$ ipython --no-banner

In [1]: import numpy as np

In [2]: np.set_printoptions(precision=3, suppress=True, linewidth=140)

In [3]: J = np.array([[4, 4, 4], [4, 8, 8], [4, 8, 12]])

In [4]: # symmetric

In [5]: np.poly(J)
Out[5]: array([  1., -24.,  80., -64.])

In [6]: round(float(np.linalg.det(J.T)), 3)
Out[6]: 64.0

In [7]: np.linalg.eigvals(J)
Out[7]: array([20.196,  2.572,  1.232])

In [8]: np.round(np.linalg.det(2 * J), 3), round(float(np.linalg.det(J)), 3)
Out[8]: (np.float64(512.0), 64.0)

In [9]: np.einsum("ii->", J)
Out[9]: np.int64(24)

In [10]: print(round(np.linalg.det(J[::-1]), 3))
-64.0

In [11]: vec = np.ones(3)

In [12]: for _ in range(6):
    ...:     vec = J @ vec
    ...:     vec /= np.linalg.norm(vec)
    ...:     print(round(vec @ J @ vec, 3))
    ...: 
20.171
20.195
20.196
20.196
20.196
20.196

In [13]: print(round(np.linalg.eigvalsh(J)[-1], 3))
20.196

In [14]: O, vecs = np.linalg.qr(J[:, :2])[0], np.linalg.qr(J[:, 2:])[0]

In [15]: sig = np.linalg.svd(O.T @ vecs, compute_uv=False)

In [16]: (sig > 0.9).sum()
Out[16]: np.int64(1)

In [17]: round(np.linalg.norm(O @ O.T - vecs @ vecs.T, 2), 3)
Out[17]: np.float64(1.0)

In [18]: sig
Out[18]: array([0.982])

In [19]: theta = np.radians(30)

In [20]: Rm = np.eye(3)

In [21]: Rm[0, 0] = Rm[1, 1] = np.cos(theta)

In [22]: Rm[0, 1], Rm[1, 0] = -np.sin(theta), np.sin(theta)

In [23]: Rm
Out[23]: 
array([[ 0.866, -0.5  ,  0.   ],
       [ 0.5  ,  0.866,  0.   ],
       [ 0.   ,  0.   ,  1.   ]])

In [24]: Y = J @ Rm.T

In [25]: np.linalg.svd(J, compute_uv=False), np.linalg.svd(Y, compute_uv=False)
Out[25]: (array([20.196,  2.572,  1.232]), array([20.196,  2.572,  1.232]))

In [26]: print(np.allclose(J @ J.T, Y @ Y.T))
True

In [27]: np.round(np.linalg.det(2 * Rm), 3), round(np.linalg.det(Rm), 3)
Out[27]: (np.float64(8.0), np.float64(1.0))

In [28]: np.poly(Rm)
Out[28]: array([ 1.   , -2.732,  2.732, -1.   ])

In [29]: np.linalg.eigvals(Rm)
Out[29]: array([0.866+0.5j, 0.866-0.5j, 1.   +0.j ])
